$ ipython --no-banner

In [1]: import numpy as np

In [2]: from numpy import linalg as LA

In [3]: np.set_printoptions(precision=2, suppress=True, linewidth=100)

In [4]: m1 = np.load("out14.npy")

In [5]: m1
Out[5]: 
array([[ 7,  6,  0],
       [ 6,  5, -1],
       [ 6,  5, -1],
       [10,  9,  3],
       [ 8,  7,  1],
       [ 7,  6,  0],
       [10,  9,  3],
       [ 5,  4, -2],
       [ 8,  7,  1],
       [ 6,  5, -1]])

In [6]: U, sig, Vt = LA.svd(m1)

In [7]: evecs = Vt[:(sig > 1e-8).sum()]

In [8]: rng = np.random.default_rng(174)

In [9]: vec = m1[1] + -3 * m1[4] + rng.integers(2) * np.eye(3)[2]

In [10]: vec
Out[10]: array([-18., -16.,  -4.])

In [11]: np.allclose(evecs.T @ evecs @ vec, vec)
Out[11]: True

In [12]: Xc = m1 - m1.mean(axis=0)

In [13]: evecs = LA.svd(Xc)[2][:2]

In [14]: A2 = Xc - Xc @ evecs.T @ evecs

In [15]: np.diag(evecs.T @ evecs)
Out[15]: array([0.94, 0.69, 0.37])

In [16]: LA.norm(A2, axis=1).round(6).argmax()
Out[16]: np.int64(0)

In [17]: np.round(A2.std(axis=0), 2) + 0
Out[17]: array([0., 0., 0.])

In [18]: round(LA.norm(A2) / LA.norm(Xc), 2)
Out[18]: np.float64(0.0)

In [19]: np.abs(np.diag(LA.qr(m1)[1])) > 1e-9
Out[19]: array([ True,  True, False])

In [20]: np.unique(m1.round(6), axis=0).shape
Out[20]: (5, 3)

In [21]: np.allclose(m1[:-1].T @ LA.lstsq(m1[:-1].T, m1[-1])[0], m1[-1])
Out[21]: True

In [22]: LA.lstsq(m1[:-1].T, m1[-1])[2]
Out[22]: np.int32(2)

In [23]: def softmax(z):
    ...:     e = np.exp(z - z.max(axis=-1, keepdims=True))
    ...:     return e / e.sum(axis=-1, keepdims=True)
    ...: 

In [24]: np.round(softmax(m1[6] + 3), 2) + 0
Out[24]: array([0.73, 0.27, 0.  ])

In [25]: np.round(softmax(10 * m1[6]), 2) + 0
Out[25]: array([1., 0., 0.])

In [26]: att = m1 @ m1.T / np.sqrt(3)

In [27]: np.round(softmax(att + np.triu(np.full(att.shape, -np.inf), 1)), 2) + 0
Out[27]: 
array([[1.  , 0.  , 0.  , 0.  , 0.  , 0.  , 0.  , 0.  , 0.  , 0.  ],
       [1.  , 0.  , 0.  , 0.  , 0.  , 0.  , 0.  , 0.  , 0.  , 0.  ],
       [0.99, 0.  , 0.  , 0.  , 0.  , 0.  , 0.  , 0.  , 0.  , 0.  ],
       [0.  , 0.  , 0.  , 1.  , 0.  , 0.  , 0.  , 0.  , 0.  , 0.  ],
       [0.  , 0.  , 0.  , 1.  , 0.  , 0.  , 0.  , 0.  , 0.  , 0.  ],
       [0.  , 0.  , 0.  , 1.  , 0.  , 0.  , 0.  , 0.  , 0.  , 0.  ],
       [0.  , 0.  , 0.  , 0.5 , 0.  , 0.  , 0.5 , 0.  , 0.  , 0.  ],
       [0.  , 0.  , 0.  , 0.5 , 0.  , 0.  , 0.5 , 0.  , 0.  , 0.  ],
       [0.  , 0.  , 0.  , 0.5 , 0.  , 0.  , 0.5 , 0.  , 0.  , 0.  ],
       [0.  , 0.  , 0.  , 0.5 , 0.  , 0.  , 0.5 , 0.  , 0.  , 0.  ]])

In [28]: softmax(att).round(6).argmax(axis=1)
Out[28]: array([3, 3, 3, 3, 3, 3, 3, 3, 3, 3])

In [29]: np.round(softmax(att), 2) + 0
Out[29]: 
array([[0. , 0. , 0. , 0.5, 0. , 0. , 0.5, 0. , 0. , 0. ],
       [0. , 0. , 0. , 0.5, 0. , 0. , 0.5, 0. , 0. , 0. ],
       [0. , 0. , 0. , 0.5, 0. , 0. , 0.5, 0. , 0. , 0. ],
       [0. , 0. , 0. , 0.5, 0. , 0. , 0.5, 0. , 0. , 0. ],
       [0. , 0. , 0. , 0.5, 0. , 0. , 0.5, 0. , 0. , 0. ],
       [0. , 0. , 0. , 0.5, 0. , 0. , 0.5, 0. , 0. , 0. ],
       [0. , 0. , 0. , 0.5, 0. , 0. , 0.5, 0. , 0. , 0. ],
       [0. , 0. , 0. , 0.5, 0. , 0. , 0.5, 0. , 0. , 0. ],
       [0. , 0. , 0. , 0.5, 0. , 0. , 0.5, 0. , 0. , 0. ],
       [0. , 0. , 0. , 0.5, 0. , 0. , 0.5, 0. , 0. , 0. ]])

In [30]: softmax(att)[6] @ m1
Out[30]: array([10.,  9.,  3.])

In [31]: X = np.loadtxt("mat.csv", delimiter=",")

In [32]: X
Out[32]: 
array([[ 6.,  0., -9.],
       [-8., -2., -8.],
       [ 6.,  0.,  3.]])

In [33]: rank = LA.matrix_rank(m1)

In [34]: rank
Out[34]: np.int64(2)

In [35]: null = LA.svd(m1)[2][rank:].T

In [36]: np.allclose(m1 @ null, 0)
Out[36]: True

In [37]: [int(LA.matrix_rank(np.delete(m1, i, axis=0))) for i in range(10)]
Out[37]: [2, 2, 2, 2, 2, 2, 2, 2, 2, 2]

In [38]: [int(LA.matrix_rank(m1[:i])) for i in range(1, len(m1) + 1)]
Out[38]: [1, 2, 2, 2, 2, 2, 2, 2, 2, 2]

In [39]: [int(LA.matrix_rank(m1[:, :j + 1])) for j in range(3)]
Out[39]: [1, 2, 2]

In [40]: labels = rng.permutation(3)

In [41]: labels
Out[41]: array([1, 2, 0])

In [42]: A2 = X[labels][:, labels]

In [43]: np.diag(A2)
Out[43]: array([-2.,  3.,  6.])

In [44]: np.trace(A2)
Out[44]: np.float64(7.0)

In [45]: round(LA.det(A2), 2), np.round(LA.det(X[labels]), 2)
Out[45]: (np.float64(-144.0), np.float64(-144.0))

In [46]: np.sort(np.abs(LA.eigvals(A2)))
Out[46]: array([2.  , 8.49, 8.49])

In [47]: blk = np.stack([X, -1 * X, X[::-1]])

In [48]: LA.matrix_rank(blk)
Out[48]: array([3, 3, 3])

In [49]: LA.det(blk)
Out[49]: array([-144.,  144.,  144.])

In [50]: LA.norm(blk, axis=(1, 2))
Out[50]: array([17.15, 17.15, 17.15])

In [51]: blk.shape
Out[51]: (3, 3, 3)

In [52]: blk.sum(axis=0)
Out[52]: 
array([[ 6.,  0.,  3.],
       [-8., -2., -8.],
       [ 6.,  0., -9.]])

In [53]: np.einsum("bij,cij->bc", blk, blk)
Out[53]: 
array([[ 294., -294.,  150.],
       [-294.,  294., -150.],
       [ 150., -150.,  294.]])

In [54]: r0 = np.array([1, 0])

In [55]: np.polyval(r0, X[2])
Out[55]: array([6., 0., 3.])

In [56]: np.cross(X[2, :3], X[1, :3])
Out[56]: array([  6.,  24., -12.])

In [57]: LA.eigvals(X)
Out[57]: array([-2. +0.j  ,  4.5+7.19j,  4.5-7.19j])

In [58]: round(float(LA.det(X[::-1])), 2)
Out[58]: 144.0

In [59]: np.einsum("ii->", X)
Out[59]: np.float64(7.0)

In [60]: np.einsum("ij,ji->", X, X)
Out[60]: np.float64(-59.0)

In [61]: np.kron(np.eye(2, dtype=int), X)
Out[61]: 
array([[ 6.,  0., -9.,  0.,  0., -0.],
       [-8., -2., -8., -0., -0., -0.],
       [ 6.,  0.,  3.,  0.,  0.,  0.],
       [ 0.,  0., -0.,  6.,  0., -9.],
       [-0., -0., -0., -8., -2., -8.],
       [ 0.,  0.,  0.,  6.,  0.,  3.]])

In [62]: round(float(LA.eigvals(X).sum().real), 2)
Out[62]: 7.0

In [63]: np.poly(X)
Out[63]: array([  1.,  -7.,  54., 144.])

In [64]: A = np.load("test4.npy")

In [65]: A
Out[65]: 
array([[-1.92, -1.02,  0.31,  3.51,  2.5 ,  0.12,  5.94],
       [-2.03, -4.35,  3.65, -0.52,  1.47,  0.09, -2.13],
       [-0.77, -2.01,  1.85, -0.25,  3.12,  1.83,  5.82],
       [-2.05, -6.58,  4.3 , -0.28,  1.81, -0.13, -2.72],
       [ 2.33, -1.21, -0.17,  1.64,  4.96,  8.81,  7.12],
       [ 1.59,  1.11, -0.13,  2.88,  2.84,  7.88,  7.47],
       [ 2.35, -2.25,  3.9 ,  0.94,  4.87,  9.24,  8.18],
       [ 0.38, -1.14,  0.79,  5.89,  6.02, 10.31, 10.07],
       [-2.15, -2.69, -0.09,  2.78,  2.18,  1.89,  4.88],
       [-0.98, -4.06,  5.08,  1.73,  1.71, -1.03, -2.15],
       [-2.37, -6.51,  4.26,  0.02,  3.68, -0.97, -3.61],
       [-0.49, -1.39, -0.2 ,  1.83,  2.51,  0.82,  5.68],
       [ 2.24, -2.11, -0.21,  3.31,  5.86,  9.13,  9.18],
       [ 3.9 , -2.31,  0.68,  3.56,  5.64,  9.25,  7.79],
       [-1.25, -1.92,  2.05,  0.46,  3.08, -0.32,  6.74],
       [ 1.85, -2.09,  0.87,  3.5 ,  3.43,  8.96,  8.07],
       [-2.74, -0.7 , -0.26,  0.59,  2.33,  0.93,  6.3 ],
       [-2.19, -3.07,  0.08,  1.75,  2.26,  0.95,  5.04],
       [-2.26, -3.98,  4.23, -1.09,  2.58,  0.93, -5.28],
       [-1.51, -3.32,  6.52,  1.29,  1.45, -0.37, -2.95],
       [ 1.79, -0.23,  1.52,  1.88,  5.96,  8.35,  7.43],
       [ 1.68, -0.02,  1.51,  1.72,  4.18,  8.3 ,  7.91],
       [-0.37, -0.7 , -0.59,  2.18,  3.84, -0.55,  5.78],
       [ 2.71, -0.23,  2.25,  1.9 ,  3.8 ,  8.39,  6.91],
       [ 3.27, -2.35,  1.09,  4.35,  5.43,  8.09,  8.3 ],
       [-3.49, -6.88,  3.44,  0.77,  1.69,  1.84, -1.52],
       [-0.19, -6.79,  4.39,  2.49,  3.27,  0.86, -1.28],
       [-0.15, -1.5 , -1.36,  0.45,  2.14,  2.3 ,  5.48],
       [-1.12, -2.02,  1.3 ,  1.47,  3.48,  1.03,  4.16],
       [-0.59,  0.1 , -0.46,  2.54,  3.77,  1.32,  5.43],
       [-0.32, -1.19,  0.07,  2.48,  3.31, -0.09,  6.27],
       [ 3.54, -1.67,  1.67,  3.36,  4.51,  8.42,  8.3 ],
       [-1.21, -1.6 ,  1.23,  2.51,  3.09,  0.94,  5.91],
       [-1.74, -0.95, -1.18,  1.75,  1.84,  1.02,  7.32]])

In [66]: vec = np.array([-1, 1, 2, 2, 2, -2, 0])

In [67]: LA.norm(A @ vec) <= LA.norm(A, 2) * LA.norm(vec) + 1e-9
Out[67]: np.True_

In [68]: (A @ vec).argmax()
Out[68]: np.int64(19)

In [69]: np.sign((A @ vec).round(6))
Out[69]: 
array([ 1.,  1.,  1.,  1., -1., -1., -1.,  1.,  1.,  1.,  1.,  1., -1., -1.,  1., -1.,  1.,  1.,
        1.,  1.,  0., -1.,  1., -1., -1.,  1.,  1., -1.,  1.,  1.,  1., -1.,  1.,  1.])

In [70]: A @ np.eye(7)[5]
Out[70]: 
array([ 0.12,  0.09,  1.83, -0.13,  8.81,  7.88,  9.24, 10.31,  1.89, -1.03, -0.97,  0.82,  9.13,
        9.25, -0.32,  8.96,  0.93,  0.95,  0.93, -0.37,  8.35,  8.3 , -0.55,  8.39,  8.09,  1.84,
        0.86,  2.3 ,  1.03,  1.32, -0.09,  8.42,  0.94,  1.02])

In [71]: basis = A[[19, 0]].astype(float)

In [72]: for _ in range(4):
    ...:     labels = LA.norm(A[:, None] - basis, axis=-1).argmin(axis=1)
    ...:     basis = np.array([A[labels == j].mean(axis=0) for j in range(2)])
    ...: 

In [73]: labels
Out[73]: 
array([1, 0, 1, 0, 1, 1, 1, 1, 1, 0, 0, 1, 1, 1, 1, 1, 1, 1, 0, 0, 1, 1, 1, 1, 1, 0, 0, 1, 1, 1, 1,
       1, 1, 1])

In [74]: basis
Out[74]: 
array([[-1.86, -5.31,  4.48,  0.55,  2.21,  0.15, -2.71],
       [ 0.41, -1.35,  0.64,  2.27,  3.73,  4.51,  6.83]])
